$ python3 -q
>>> import numpy as np
>>> np.set_printoptions(precision=1, suppress=True, linewidth=140, sign=" ")
>>> A = np.array([[0, -2, 1, 0, -1, 0, 0],
...     [0, 1, 1, 0, 0, 3, -2],
...     [0, 2, 2, -2, 0, 2, 0],
...     [2, -2, -3, -1, -3, -3, -3],
...     [-1, 1, 1, -3, -2, -3, 1],
...     [1, 2, 1, 0, 1, 1, 1],
...     [-1, 3, -2, 3, -1, -3, 3]])
>>> A
array([[ 0, -2,  1,  0, -1,  0,  0],
       [ 0,  1,  1,  0,  0,  3, -2],
       [ 0,  2,  2, -2,  0,  2,  0],
       [ 2, -2, -3, -1, -3, -3, -3],
       [-1,  1,  1, -3, -2, -3,  1],
       [ 1,  2,  1,  0,  1,  1,  1],
       [-1,  3, -2,  3, -1, -3,  3]])
>>> blk = np.stack([A, -3 * A, A[::-1]])
>>> np.einsum("bij,cij->bc", blk, blk)
array([[ 159, -477,   47],
       [-477, 1431, -141],
       [  47, -141,  159]])
>>> (blk @ A.T).shape
(3, 7, 7)
>>> np.linalg.norm(blk, axis=(1, 2))
array([ 12.6,  37.8,  12.6])
>>> np.linalg.matrix_rank(blk)
array([ 7,  7,  7])
>>> blk.shape
(3, 7, 7)
>>> def softmax(z):
...     e = np.exp(z - z.max(axis=-1, keepdims=True))
...     return e / e.sum(axis=-1, keepdims=True)
... 
>>> softmax(A).sum(axis=1)
array([ 1.,  1.,  1.,  1.,  1.,  1.,  1.])
>>> np.round(softmax(10 * A[0]), 1) + 0
array([ 0.,  0.,  1.,  0.,  0.,  0.,  0.])
>>> np.round(softmax(A[0] + -2), 1) + 0
array([ 0.1,  0. ,  0.4,  0.1,  0.1,  0.1,  0.1])
>>> S = A @ A.T / np.sqrt(7)
>>> np.round(softmax(S), 1) + 0
array([[ 0.6,  0. ,  0. ,  0.3,  0.1,  0. ,  0. ],
       [ 0. ,  0.9,  0.1,  0. ,  0. ,  0. ,  0. ],
       [ 0. ,  0.1,  0.9,  0. ,  0. ,  0. ,  0. ],
       [ 0. ,  0. ,  0. ,  1. ,  0. ,  0. ,  0. ],
       [ 0. ,  0. ,  0. ,  0. ,  1. ,  0. ,  0. ],
       [ 0. ,  0.1,  0.4,  0. ,  0. ,  0.5,  0. ],
       [ 0. ,  0. ,  0. ,  0. ,  0. ,  0. ,  1. ]])
